>>> import numpy as np
>>> np.set_printoptions(suppress=True, linewidth=100)
>>> M = np.array([[-9, 18, -6, -9, 18, -6],
...     [9, 18, 18, 9, 18, 18],
...     [0, 3, 3, 0, 3, 3],
...     [-6, 12, -4, 0, 0, 0],
...     [6, 12, 12, 0, 0, 0],
...     [0, 2, 2, 0, 0, 0]])
>>> Y = np.array([[1, -3], [3, -1], [2, 0], [-2, 2], [1, 2], [2, 2]])
>>> print(np.vstack([M, Y.T]).shape)
(8, 6)
>>> print(np.linalg.matrix_rank(M @ Y))
2
>>> print(np.linalg.matrix_rank(np.vstack([M, Y.T])))
6
>>> Y = M / np.sqrt((M ** 2).mean(axis=1, keepdims=True))
>>> print(np.linalg.matrix_rank(Y) == np.linalg.matrix_rank(M))
True
>>> print(np.linalg.matrix_rank(M - M.mean(axis=1, keepdims=True)))
5
>>> print(Y[4].round(3))
[0.816 1.633 1.633 0.    0.    0.   ]
>>> print(np.round(M - M.mean(axis=1, keepdims=True), 3))
[[-10.     17.     -7.    -10.     17.     -7.   ]
 [ -6.      3.      3.     -6.      3.      3.   ]
 [ -2.      1.      1.     -2.      1.      1.   ]
 [ -6.333  11.667  -4.333  -0.333  -0.333  -0.333]
 [  1.      7.      7.     -5.     -5.     -5.   ]
 [ -0.667   1.333   1.333  -0.667  -0.667  -0.667]]
>>> rng = np.random.default_rng(34182)
>>> z = rng.permutation(6)
>>> print(z)
[5 0 1 4 3 2]
>>> Y = M[z][:, z]
>>> print(np.allclose(Y, M))
False
>>> print(np.round(np.sort(np.abs(np.linalg.eigvals(Y))), 3))
[ 0.803  2.559  6.751 11.437 21.509 36.439]
>>> print(np.diag(Y))
[ 0 -9 18  0  0  3]
>>> print(Y)
[[ 0  0  2  0  0  2]
 [-6 -9 18 18 -9 -6]
 [18  9 18 18  9 18]
 [ 0  6 12  0  0 12]
 [ 0 -6 12  0  0 -4]
 [ 3  0  3  3  0  3]]
>>> print(M.sum(axis=0))
[ 0 65 25  0 39 15]
>>> print(np.round(np.linalg.svd(M, compute_uv=False), 3))
[42.366 29.513 12.572  8.758  1.745  0.518]
>>> print(np.linalg.matrix_rank(M))
6
>>> print(np.abs(M).max())
18
>>> print(np.unravel_index(np.abs(M).argmax(), M.shape))
(np.int64(0), np.int64(1))
>>> print(np.diff(M, axis=0))
[[ 18   0  24  18   0  24]
 [ -9 -15 -15  -9 -15 -15]
 [ -6   9  -7   0  -3  -3]
 [ 12   0  16   0   0   0]
 [ -6 -10 -10   0   0   0]]
>>> def softmax(z):
...     e = np.exp(z - z.max(axis=-1, keepdims=True))
...     return e / e.sum(axis=-1, keepdims=True)
... 
>>> print(np.round(softmax(M[5]), 3))
[0.053 0.393 0.393 0.053 0.053 0.053]
>>> print(np.round(softmax(M[5] + -1), 3))
[0.053 0.393 0.393 0.053 0.053 0.053]
>>> scores = M @ M.T / np.sqrt(6)
>>> print(np.round(softmax(scores), 3) + 0)
[[1. 0. 0. 0. 0. 0.]
 [0. 1. 0. 0. 0. 0.]
 [0. 1. 0. 0. 0. 0.]
 [1. 0. 0. 0. 0. 0.]
 [0. 1. 0. 0. 0. 0.]
 [0. 1. 0. 0. 0. 0.]]
>>> print(np.round(softmax(scores)[5] @ M, 3))
[ 9.    18.    18.     8.999 17.999 17.999]
>>> K = np.load("dump.npy")
>>> print(K)
[[ 0.063 -8.888 -0.101 -3.017 -9.023]
 [-0.047  6.031  0.02   2.012  6.076]
 [ 0.    -8.952  0.041 -2.987 -9.054]
 [-0.033  9.049  0.087  3.043  8.906]]
>>> Y = np.array([[0, 6], [5, -4], [5, 5], [-2, 2], [-5, 1]])
>>> print(np.round(Y.T @ K.T, 3))
[[  6.204  -4.149   6.689  -4.936]
 [ 20.368 -14.206  20.985 -20.967]]
>>> print(np.round(np.einsum("ij->j", K), 3))
[-0.017 -2.76   0.047 -0.949 -3.095]
>>> print(np.vstack([K, Y.T]).shape)
(6, 5)
>>> print(np.unravel_index(np.abs(K).argmax(), K.shape))
(np.int64(2), np.int64(4))
>>> print(np.abs(K).max())
9.054
>>> print(np.linalg.matrix_rank(K))
4
>>> print(np.round(np.linalg.svd(K, compute_uv=False), 3))
[24.256  0.165  0.112  0.029]
>>> U, sig, vt = np.linalg.svd(K)
>>> print(sig.round(3))
[24.256  0.165  0.112  0.029]
>>> Y = U[:, :1] @ np.diag(sig[:1]) @ vt[:1]
>>> print(round(float(np.linalg.norm(K - Y) / np.linalg.norm(K)), 3))
0.008
>>> print(np.round(np.linalg.norm(K - Y, 2), 3), round(float(sig[1]), 3))
0.165 0.165
>>> cov = K.T @ K
>>> print((K @ K.T).shape)
(4, 4)
>>> print(np.allclose(cov, cov.T))
True
>>> print(np.round(np.diag(cov), 3))
[  0.007 277.392   0.02   31.332 279.624]
>>> print(np.round(np.trace(cov), 3), round((K ** 2).sum(), 3))
588.376 588.376
>>> print(round(np.linalg.norm(K, 2) / np.linalg.norm(K), 3))
1.0
>>> mat = np.load("mat.npy")
>>> print(mat)
[[-1.  8.  0.  6.  5.  5.]
 [ 0. -5. -2.  3. -3.  3.]
 [ 0.  4. -3. -3.  5. -3.]
 [ 0.  2. -2. -5.  2. -1.]
 [ 0. -5. -1.  0.  0.  1.]
 [ 0.  5. -5.  0. -2.  4.]]
>>> r0 = np.array([2, 3, 1, 2, 3, 1])
>>> Y = mat + np.outer(r0, np.eye(6)[2])
>>> print(np.linalg.matrix_rank(Y - mat))
1
>>> print(Y)
[[-1.  8.  2.  6.  5.  5.]
 [ 0. -5.  1.  3. -3.  3.]
 [ 0.  4. -2. -3.  5. -3.]
 [ 0.  2.  0. -5.  2. -1.]
 [ 0. -5.  2.  0.  0.  1.]
 [ 0.  5. -4.  0. -2.  4.]]
>>> print(np.linalg.matrix_rank(np.linalg.inv(Y) - np.linalg.inv(mat), tol=1e-8))
1
>>> print(round(np.linalg.det(Y) / np.linalg.det(mat), 3), np.round(1 + np.linalg.solve(mat, r0)[2], 3))
0.215 0.215
>>> print(np.linalg.cond(mat) > 100)
True
>>> print(np.argsort(-np.linalg.norm(mat, axis=0).round(6), kind="stable")[:3])
[1 3 4]
>>> print(np.linalg.matrix_rank(mat, rtol=0.1))
5
>>> F = np.eye(3, dtype=int)[rng.permutation(3)]
>>> print(F)
[[1 0 0]
 [0 0 1]
 [0 1 0]]
>>> # symmetric, so the eigenvalues are real
>>> print([round(float(np.linalg.det(F[:i, :i])), 2) + 0 for i in range(1, 4)])
[1.0, 0.0, -1.0]
>>> proj = np.triu(np.array([[0, 2, -1], [-1, -2, 0], [0, -1, 0]]), 1) + np.eye(3)
>>> Y = proj @ F @ np.linalg.inv(proj)
>>> print(round(float(np.linalg.det(Y)), 3))
-1.0
>>> print(Y)
[[ 1. -3.  3.]
 [ 0.  0.  1.]
 [ 0.  1.  0.]]
>>> print(np.trace(Y), np.trace(F))
1.0 1
>>> print(np.linalg.matrix_rank(Y))
3
>>> A = np.tanh(np.array([[0.1, 0.6],
...     [-1.7, 0.1],
...     [1.1, 0.1],
...     [0.1, -0.8],
...     [-1.1, -0.3],
...     [1.2, -0.1],
...     [-0.4, -0.6],
...     [0.1, 0.9],
...     [-1.2, -1.0],
...     [1.4, -0.3],
...     [0.6, -1.9],
...     [-1.7, 0.4],
...     [0.8, 0.5],
...     [1.1, 0.0],
...     [0.5, -0.5],
...     [-2.0, 1.2],
...     [0.0, 0.2],
...     [0.1, -1.1],
...     [0.6, -2.8],
...     [0.5, 0.2],
...     [-0.6, 0.8],
...     [0.1, 0.7],
...     [-0.7, 2.6],
...     [-1.0, 0.8],
...     [0.8, 0.2],
...     [-0.9, -1.8],
...     [-0.7, -0.1],
...     [-1.0, 0.4],
...     [-0.5, -0.3]]) @ np.array([[0.0, 0.0, 0.1, -0.2, -1.6], [1.0, -0.3, 0.7, 2.5, -0.4]]))
>>> print(A.round(3))
[[ 0.537 -0.178  0.405  0.901 -0.38 ]
 [ 0.1   -0.03  -0.1    0.53   0.991]
 [ 0.1   -0.03   0.178  0.03  -0.947]
 [-0.664  0.235 -0.501 -0.965  0.159]
 [-0.291  0.09  -0.31  -0.485  0.954]
 [-0.1    0.03   0.05  -0.454 -0.954]
 [-0.537  0.178 -0.43  -0.89   0.706]
 [ 0.716 -0.264  0.565  0.977 -0.478]
 [-0.762  0.291 -0.675 -0.978  0.981]
 [-0.291  0.09  -0.07  -0.774 -0.972]
 [-0.956  0.515 -0.854 -1.    -0.197]
 [ 0.38  -0.119  0.11   0.872  0.988]
 [ 0.462 -0.149  0.405  0.797 -0.901]
 [ 0.     0.     0.11  -0.217 -0.943]
 [-0.462  0.149 -0.291 -0.874 -0.537]
 [ 0.834 -0.345  0.565  0.998  0.991]
 [ 0.197 -0.06   0.139  0.462 -0.08 ]
 [-0.8    0.319 -0.641 -0.992  0.273]
 [-0.993  0.686 -0.956 -1.     0.159]
 [ 0.197 -0.06   0.188  0.38  -0.706]
 [ 0.664 -0.235  0.462  0.972  0.565]
 [ 0.604 -0.207  0.462  0.939 -0.414]
 [ 0.989 -0.653  0.941  1.     0.08 ]
 [ 0.664 -0.235  0.43   0.976  0.856]
 [ 0.197 -0.06   0.217  0.327 -0.876]
 [-0.947  0.493 -0.874 -1.     0.974]
 [-0.1    0.03  -0.139 -0.11   0.821]
 [ 0.38  -0.119  0.178  0.834  0.894]
 [-0.291  0.09  -0.254 -0.572  0.726]]
>>> print(round(np.linalg.norm(A[27] - A[15]), 3))
0.666
>>> print(np.round(np.linalg.norm(A, axis=0), 3))
[3.098 1.471 2.578 4.27  4.005]
>>> print(round(np.linalg.norm(A[27], 1), 3), np.round(np.linalg.norm(A[27], np.inf), 3))
2.405 0.894
>>> d = np.linalg.norm(A[:, None] - A[None], axis=-1)
>>> print((d + 1e9 * np.eye(29)).round(6).argmin(axis=1))
[21 11 13 17 28 13 28 21 25  5 18 27 21  5  9 23 19  3 10 24 23  0  7 15 19  8  4 11  4]
>>> print(d[6].round(6).argsort(kind="stable")[:4])
[ 6 28  8  4]
>>> print(d.mean(axis=1).argmax())
25
>>> Xs = (A - A.mean(axis=0)) / A.std(axis=0)
>>> print(np.round(Xs.std(axis=0), 3))
[1. 1. 1. 1. 1.]
>>> c = np.linalg.lstsq(np.delete(Xs, 4, axis=1), Xs[:, 4])[0]
>>> print(round(1 - np.var(Xs[:, 4] - np.delete(Xs, 4, axis=1) @ c), 3))
0.931
>>> Y = np.array([[5, 3, 4, -4, -5, -4, 3]])
>>> m1 = Y.T @ Y
>>> print(m1)
[[ 25  15  20 -20 -25 -20  15]
 [ 15   9  12 -12 -15 -12   9]
 [ 20  12  16 -16 -20 -16  12]
 [-20 -12 -16  16  20  16 -12]
 [-25 -15 -20  20  25  20 -15]
 [-20 -12 -16  16  20  16 -12]
 [ 15   9  12 -12 -15 -12   9]]
>>> Y = m1 / np.sqrt((m1 ** 2).mean(axis=1, keepdims=True))
>>> print(np.linalg.matrix_rank(m1 - m1.mean(axis=1, keepdims=True)))
1
>>> print(np.round(np.linalg.norm(Y, axis=1), 3))
[2.646 2.646 2.646 2.646 2.646 2.646 2.646]
>>> data = np.loadtxt("data.csv", delimiter=",")
>>> print(data)
[[-1.556  1.466 -0.571 -1.193 -1.638]
 [-2.24   1.628 -0.679 -0.615 -0.703]
 [ 1.691 -1.754  0.679  0.253  1.593]
 [ 1.949  0.57   1.441 -1.131  1.234]
 [-1.506 -1.685  0.372  1.847 -0.586]
 [ 0.732 -1.653  0.37   2.213 -0.835]
 [ 2.362 -1.147 -0.474  0.869 -1.062]
 [-1.283 -1.756 -2.03  -0.267 -0.285]
 [-1.332  1.962  1.366 -0.791  0.941]
 [ 0.797  1.826 -0.156 -2.211  0.347]
 [-0.425 -1.934  0.21   0.774  2.106]
 [ 2.51   1.172 -0.942  0.557 -0.358]
 [ 0.617  2.825 -0.739  0.047  0.297]
 [-1.316  0.964 -2.23   0.879 -0.768]
 [-1.823  1.344  0.901  0.999 -1.436]
 [ 0.726 -2.058  0.406  1.545 -1.298]
 [-0.819 -0.742 -2.765  0.103 -0.348]
 [-1.383 -2.138  0.95  -0.505 -1.166]
 [-0.095 -0.849  2.79  -0.466  0.521]
 [ 0.05   1.75   1.229  2.091  0.233]
 [ 2.117 -1.91   0.326 -0.851  0.198]
 [ 0.615 -0.895 -0.683 -1.271  2.396]
 [ 0.627  0.846  2.66   0.902  0.029]]
>>> Z = data[[6, 14]].astype(float)
>>> for _ in range(5):
...     z = np.linalg.norm(data[:, None] - Z, axis=-1).argmin(axis=1)
...     Z = np.array([data[z == j].mean(axis=0) for j in range(2)])
... 
>>> print(z)
[1 1 0 0 0 0 0 0 1 1 0 0 1 1 1 0 0 0 0 1 0 0 1]
>>> print(np.round(Z[1] - Z[0], 3))
[-1.2    2.822  0.151 -0.25  -0.45 ]
>>> arr = np.loadtxt("out4.csv", delimiter=",")
>>> print(arr)
[[ -2.  -8.  -4.]
 [  6.   0. -12.]
 [ 13.  -7.  -9.]
 [ 16. -12.  -4.]
 [ 21. -20.   2.]
 [ 12. -14.  -4.]
 [ 15. -20. -10.]
 [ 10. -21. -11.]
 [  7. -16.  -8.]
 [  6. -11. -16.]
 [ -2. -14.  -8.]
 [  5.  -6.  -3.]
 [ -4. -15.   4.]
 [ -9.  -9.   9.]
 [-10.  -4.  12.]
 [-14.  -6.  18.]
 [-11. -11.  13.]
 [-16.  -5.  14.]
 [-25. -13.  16.]
 [-32. -11.  11.]
 [-31. -15.  18.]
 [-30. -24.  19.]
 [-29. -21.  10.]
 [-29. -12.   6.]
 [-29. -17.   6.]]
>>> blk = np.stack([arr, 3 * arr, arr[::-1]])
>>> print(np.einsum("bij,cij->bc", blk, blk))
[[ 16119.  48357.  -3915.]
 [ 48357. 145071. -11745.]
 [ -3915. -11745.  16119.]]
>>> print((blk @ arr.T).shape)
(3, 25, 25)
>>> print(blk.shape)
(3, 25, 3)
>>> print(np.linalg.matrix_rank(blk))
[3 3 3]
>>> Xs = arr - arr.mean(axis=0)
>>> U, sig, vt = np.linalg.svd(Xs, full_matrices=False)
>>> print(np.abs(U[:, 0]).argmax())
20
>>> print(np.round(vt[0] * np.sign(vt[0, np.abs(vt[0]).argmax()]), 3))
[ 0.872  0.026 -0.488]
>>> print(np.round(np.abs(vt[-1]), 3))
[0.371 0.684 0.627]
>>> x0 = np.array([2, 2, 1])
>>> target = arr @ x0
>>> print(np.round(np.linalg.solve(arr.T @ arr, arr.T @ target), 3))
[2. 2. 1.]
>>> target = target + 0.02 * rng.normal(size=25)
>>> print(target.round(3))
[-23.968  -0.003   3.024   3.971   3.996  -8.024 -20.028 -33.014 -25.969 -25.979 -39.998  -5.014
 -33.965 -27.018 -15.953 -22.018 -30.998 -27.999 -59.989 -74.981 -74.028 -89.022 -89.98  -75.982
 -86.014]
>>> c, *_ = np.linalg.lstsq(arr, target)
>>> print([round(float(np.linalg.norm(np.linalg.solve(arr.T @ arr + lam * np.eye(3), arr.T @ target))), 2) for lam in (0, 1, 10, 100)])
[3.0, 3.0, 2.99, 2.87]
>>> print(c.round(3))
[1.999 2.    0.999]
>>> print(np.round(arr.T @ (target - arr @ c), 3) + 0)
[0. 0. 0.]
